$ ipython --no-banner

In [1]: import numpy as np

In [2]: np.set_printoptions(suppress=True, linewidth=120)

In [3]: def rnd(a):
   ...:     return np.round(a, 1) + 0
   ...: 

In [4]: feats = np.load("arr.npy")

In [5]: feats
Out[5]: 
array([[ -0.8,  -2.3,   0.3,   0.8,   1.6, -12.1, -14.8,  -3.4],
       [ -0.5,  -5.8,  -3.7,   0.8,   1.8,  -8.5,  -3.9,  -8.1],
       [ -0.7,  10.6,  21.3,   2.1,  -1.7,  -0.8,  19.1,  -1.8],
       [  4.5,  -8.9,  -1.4,   2. ,  -0.5,  22.3,   4.6,  -0.1],
       [  1.6,  -1.2,   5.4,   0.2,  -1.2,   6.4,  20.3,   4.1],
       [  0.3,   3. ,  34.8,   0.2,   0.2, -23.5,   2.6,   2.5],
       [  0.6,  -9.8,  21.3,   2.1,   0.8,  -1. ,  11.4,  -1. ],
       [ -2.8,   5.4,  -2.8,  -3.4,   0.6, -16.8,   5.9,  -0.1],
       [ -6.8,  -4.7,  -8.6,   2.5,  -2.3,  -3.4, -11.4,  -2.5],
       [ -6.4,  -3.5,  11.8,   1.1,   5.2,   8.7,  -4.8,   4.8],
       [  6. ,   1. ,  47.8,  -0.6,   0.1,  -0.2,  15.2,  -0.2],
       [ -9. , -14.2,  15.1,   1.2,  -1.6,  -8.5,   8.9,   4. ],
       [ -2.3,   5.6, -23.7,  -1.5,  -3.2,   2. ,   0.3,  -0.1],
       [ -3.3,   8.7, -45.5,   1.4,  -1.4, -25.5,   2. ,   1.4],
       [  1.3,  -0.2, -11.6,   0.8,  -1.1,   6.4,  11.3,   2.6],
       [ -5.3, -22.2,   3. ,   1.8,  -2.8,  -7.1,   7.4,  -2.9],
       [ -9.9,  16. , -14.4,   1.4,   1.2, -12.6,   0. ,  -2.3],
       [  0.8,   7.6,  -9. ,   0.1,   0.5, -11.2, -21.1,   4.6],
       [  3.9,  -7.1,  31. ,  -1.3,  -2. ,  12.1,  -9. ,   0.2],
       [  2.8,   7.4, -31.7,   1.3,   1.2,   4.9,   1.2,  -1.9],
       [  3.8,  10.7, -21. ,  -1.8,   1.2,  -0.9, -27.3,  -3.6],
       [  7.1,  -2. , -11.6,  -2.5,   3.8,  -0.4,  -8. ,   7.3],
       [ -1.4,   6.8,  -3.3,  -0.6,   4. ,  -1.8, -26. ,  -6.2],
       [  5.3,  -8. ,  -6.4,  -2.6,  -2.2,   0.7,  15. ,   0. ],
       [  4.9,   4.5,   2. ,  -0.7,  -1.4, -22.7,  12.3,   5.5],
       [ -2.1,  -6.9,  -6.2,   0.5,   0.3,  -4.6, -17.6,   2.6],
       [  2.3,  -1.5,   6.4,  -1.2,   2.3,  13.1, -17.1,   1.6],
       [  3.6,  12.4,  -0.4,  -1.8,  -1.6,   7.2, -12.2,  -2. ],
       [ -2.1,   3.8,  25.5,   1.2,  -0.8,  -6.8,  -3.2,  -4.2]])

In [6]: cov = np.cov(feats, rowvar=False)

In [7]: rnd(np.corrcoef(feats.T))
Out[7]: 
array([[ 1. ,  0.1,  0.1, -0.5,  0. ,  0.3,  0. ,  0.2],
       [ 0.1,  1. , -0.3, -0.2,  0.2, -0.2, -0.2, -0.1],
       [ 0.1, -0.3,  1. ,  0.1,  0. ,  0.1,  0.3,  0. ],
       [-0.5, -0.2,  0.1,  1. , -0.1,  0. ,  0.2, -0.2],
       [ 0. ,  0.2,  0. , -0.1,  1. ,  0.1, -0.5,  0. ],
       [ 0.3, -0.2,  0.1,  0. ,  0.1,  1. , -0.1,  0. ],
       [ 0. , -0.2,  0.3,  0.2, -0.5, -0.1,  1. ,  0.2],
       [ 0.2, -0.1,  0. , -0.2,  0. ,  0. ,  0.2,  1. ]])

In [8]: print(cov.shape)
(8, 8)

In [9]: np.argsort(-feats.std(axis=0).round(6), kind="stable")
Out[9]: array([2, 6, 5, 1, 0, 7, 4, 3])

In [10]: rnd(np.corrcoef(feats[:, 1], feats[:, 7])[0, 1])
Out[10]: np.float64(-0.1)

In [11]: np.argwhere(np.triu(np.abs(np.corrcoef(feats.T)) > 0.8, 1))
Out[11]: array([], shape=(0, 2), dtype=int64)

In [12]: np.median(feats, axis=0)
Out[12]: array([ 0.3, -0.2, -1.4,  0.5,  0.1, -1. ,  0.3, -0.1])
